$ python -q
>>> import numpy as np
>>> np.set_printoptions(suppress=True, linewidth=140)
>>> W0 = np.load("arr.npy")
>>> W0
array([[  0,   6,   0,   0,  -4,  -4,   2,   6,  -6],
       [  0,   9,   0,   0,  -6,  -6,   3,   9,  -9],
       [  0,  -6,   0,   0,   4,   4,  -2,  -6,   6],
       [  0, -12,   0,   0,   8,   8,  -4, -12,  12],
       [  0,  15,   0,   0, -10, -10,   5,  15, -15],
       [  0, -18,   0,   0,  12,  12,  -6, -18,  18],
       [  0,  -3,   0,   0,   2,   2,  -1,  -3,   3],
       [  0,  21,   0,   0, -14, -14,   7,  21, -21]])
>>> round(np.trace(np.linalg.pinv(W0) @ W0), 2)
np.float64(1.0)
>>> np.abs(np.diag(np.linalg.qr(W0)[1])) > 1e-9
array([False,  True, False, False, False, False, False, False])
>>> np.round(W0 @ np.linalg.pinv(W0) @ W0, 2)
array([[  0.,   6.,   0.,   0.,  -4.,  -4.,   2.,   6.,  -6.],
       [  0.,   9.,   0.,   0.,  -6.,  -6.,   3.,   9.,  -9.],
       [  0.,  -6.,   0.,   0.,   4.,   4.,  -2.,  -6.,   6.],
       [  0., -12.,   0.,   0.,   8.,   8.,  -4., -12.,  12.],
       [  0.,  15.,   0.,   0., -10., -10.,   5.,  15., -15.],
       [  0., -18.,   0.,   0.,  12.,  12.,  -6., -18.,  18.],
       [  0.,  -3.,   0.,   0.,   2.,   2.,  -1.,  -3.,   3.],
       [  0.,  21.,   0.,   0., -14., -14.,   7.,  21., -21.]])
>>> np.linalg.lstsq(W0[:-1].T, W0[-1])[2]
np.int32(1)
>>> np.allclose(W0[:-1].T @ np.linalg.lstsq(W0[:-1].T, W0[-1])[0], W0[-1])
True
>>> Uu, sig, Vt = np.linalg.svd(W0)
>>> sig.round(2) + 0
array([72.,  0.,  0.,  0.,  0.,  0.,  0.,  0.])
>>> A2 = Uu[:, :1] @ np.diag(sig[:1]) @ Vt[:1]
>>> np.linalg.matrix_rank(W0, rtol=0.05)
np.int64(1)
>>> F = np.array([[1.1, 2.0, 3.0, 0.0, 0.0],
...     [0.0, 1.1, 2.0, 2.0, 3.0],
...     [3.0, 2.0, 2.1, 2.0, 3.0],
...     [2.0, 0.0, 2.0, 2.1, 3.0],
...     [1.0, 2.0, 3.0, 0.0, 0.1]])
>>> hat = np.triu(np.array([[2, 2, 0, 0, 1],
...     [1, 0, 1, 2, 1],
...     [2, 2, 2, 0, 2],
...     [1, 2, 2, 0, 2],
...     [2, 1, 2, 2, 1]]), 1) + np.eye(5)
>>> A2 = hat @ F @ np.linalg.inv(hat)
>>> A2.round(2)
array([[  2.1,   2. ,   8. ,   0. , -14. ],
       [  8. , -10.9,  22. ,  30. , -89. ],
       [  5. ,  -4. ,  12.1,  10. , -42. ],
       [  4. ,  -4. ,  12. ,  10.1, -41. ],
       [  1. ,   0. ,   3. ,   0. ,  -6.9]])
>>> round(np.linalg.det(A2), 2)
np.float64(-2.88)
>>> A2 = np.linalg.invert(F)
Traceback (most recent call last):
  File "<python-input-18>", line 1, in <module>
    A2 = np.linalg.invert(F)
         ^^^^^^^^^^^^^^^^
AttributeError: module 'numpy.linalg' has no attribute 'invert'
>>> A2 = np.linalg.inv(F)
>>> (np.abs(A2) > 1e-9).astype(int)
array([[1, 1, 1, 1, 1],
       [1, 1, 1, 1, 1],
       [1, 1, 1, 1, 1],
       [1, 1, 1, 1, 1],
       [1, 1, 1, 1, 1]])
>>> np.round(F @ A2, 2) + 0
array([[1., 0., 0., 0., 0.],
       [0., 1., 0., 0., 0.],
       [0., 0., 1., 0., 0.],
       [0., 0., 0., 1., 0.],
       [0., 0., 0., 0., 1.]])
>>> np.round(np.linalg.slogdet(F)[0], 2)
np.float64(-1.0)
>>> np.round(np.linalg.inv(A2), 2) + 0
array([[1.1, 2. , 3. , 0. , 0. ],
       [0. , 1.1, 2. , 2. , 3. ],
       [3. , 2. , 2.1, 2. , 3. ],
       [2. , 0. , 2. , 2.1, 3. ],
       [1. , 2. , 3. , 0. , 0.1]])
>>> rng = np.random.default_rng(854186)
>>> idx = rng.permutation(5)
>>> idx
array([4, 0, 1, 3, 2])
>>> A2 = F[idx][:, idx]
>>> np.diag(A2)
array([0.1, 1.1, 1.1, 2.1, 2.1])
>>> np.allclose(A2, F)
False
>>> A2
array([[0.1, 1. , 2. , 0. , 3. ],
       [0. , 1.1, 2. , 0. , 3. ],
       [3. , 0. , 1.1, 2. , 2. ],
       [3. , 2. , 0. , 2.1, 2. ],
       [3. , 3. , 2. , 2. , 2.1]])
>>> Uu, sig, Vt = np.linalg.svd(F)
>>> sig.round(2)
array([8.79, 4.  , 1.95, 1.1 , 0.04])
>>> np.argmax(sig[:-1] / (sig[1:] + 1e-6)) + 1
np.int64(4)
>>> A2 = Uu[:, :4] @ np.diag(sig[:4]) @ Vt[:4]
>>> np.linalg.matrix_rank(F, rtol=0.05)
np.int64(4)
>>> round(float(np.abs(F - A2).max()), 2)
0.02
>>> round(float(np.linalg.norm(F - A2, 2)), 2), round(float(sig[4]), 2)
(0.04, 0.04)
>>> A2 = np.array([[2, 0, -3, -2, 3, 5],
...     [0, -3, 3, 5, 1, 4],
...     [-2, 4, -1, -4, -4, -3],
...     [-1, 1, 1, 3, 0, 5],
...     [4, -2, -3, -1, 5, 3],
...     [4, 4, -1, -5, 5, -4]])
>>> arr = A2 - A2.T
>>> arr
array([[  0,   0,  -1,  -1,  -1,   1],
       [  0,   0,  -1,   4,   3,   0],
       [  1,   1,   0,  -5,  -1,  -2],
       [  1,  -4,   5,   0,   1,  10],
       [  1,  -3,   1,  -1,   0,  -2],
       [ -1,   0,   2, -10,   2,   0]])
>>> f = np.array([5, -2, -2, -5, 0, 4])
>>> A2 = arr + np.outer(f, np.eye(6)[0])
>>> np.round(np.linalg.det(A2) / np.linalg.det(arr), 2), round(1 + np.linalg.solve(arr, f)[0], 2)
(np.float64(-2.33), np.float64(-2.33))
>>> (F + F.T) / 2
array([[1.1, 1. , 3. , 1. , 0.5],
       [1. , 1.1, 2. , 1. , 2.5],
       [3. , 2. , 2.1, 2. , 3. ],
       [1. , 1. , 2. , 2.1, 1.5],
       [0.5, 2.5, 3. , 1.5, 0.1]])
>>> assert F == F.T
Traceback (most recent call last):
  File "<python-input-45>", line 1, in <module>
    assert F == F.T
           ^^^^^^^^
ValueError: The truth value of an array with more than one element is ambiguous. Use a.any() or a.all()
>>> np.allclose(F @ F.T, F.T @ F)
False
>>> np.allclose(F, F.T)
False
>>> np.trace(F)
np.float64(6.5)
>>> np.round(np.abs(np.linalg.eigvals(F)).max(), 2)
np.float64(8.58)
>>> (F - F.T) / 2
array([[ 0. ,  1. ,  0. , -1. , -0.5],
       [-1. ,  0. ,  0. ,  1. ,  0.5],
       [ 0. ,  0. ,  0. ,  0. ,  0. ],
       [ 1. , -1. ,  0. ,  0. ,  1.5],
       [ 0.5, -0.5,  0. , -1.5,  0. ]])
>>> feats = np.loadtxt("m.csv", delimiter=",")
>>> feats
array([[  9.,   2.,   8.,   9.,   8.,   1.,   3.,   7.,   9.,   2.,   4.],
       [  8.,   6.,   2.,   8.,   4.,   8.,   0.,   8.,   1.,   6.,   3.],
       [  5.,   3.,   5.,   0.,   8.,   1.,   5.,   3.,   1.,   0.,   3.],
       [  4.,   3.,   0.,   7.,   0.,   0.,   3.,   4.,   0.,   5.,   2.],
       [  9.,   4.,   1.,   8.,   8.,   7.,   1.,   4.,   2.,   3.,   2.],
       [  1.,   3.,   0.,   4.,   0.,   7.,   6.,   2.,   6.,   2.,   3.],
       [  5.,   9.,   9.,   9.,   9.,   4.,   9.,   3.,   7.,   6.,   6.],
       [  7.,   6.,   9.,   2.,   6.,   3.,   2.,   9.,   7.,   5.,   4.],
       [  6.,   3.,   9.,   0.,   7.,   6.,   3.,   5.,   1.,   7.,   9.],
       [  8.,   0.,   4.,   3.,   7.,   8.,   9.,   5.,   4.,   7.,   4.],
       [ -7., -10.,   4.,  -7.,   0., -15.,   3.,  -9.,   7., -10.,  -2.]])
>>> # rank 10
>>> np.abs(np.diag(np.linalg.qr(feats)[1])) > 1e-9
array([ True,  True,  True,  True,  True,  True,  True,  True,  True,  True, False])
>>> try:
...     np.linalg.inv(feats)
... except np.linalg.LinAlgError as e:
...     print(repr(e))
... 
LinAlgError('Singular matrix')
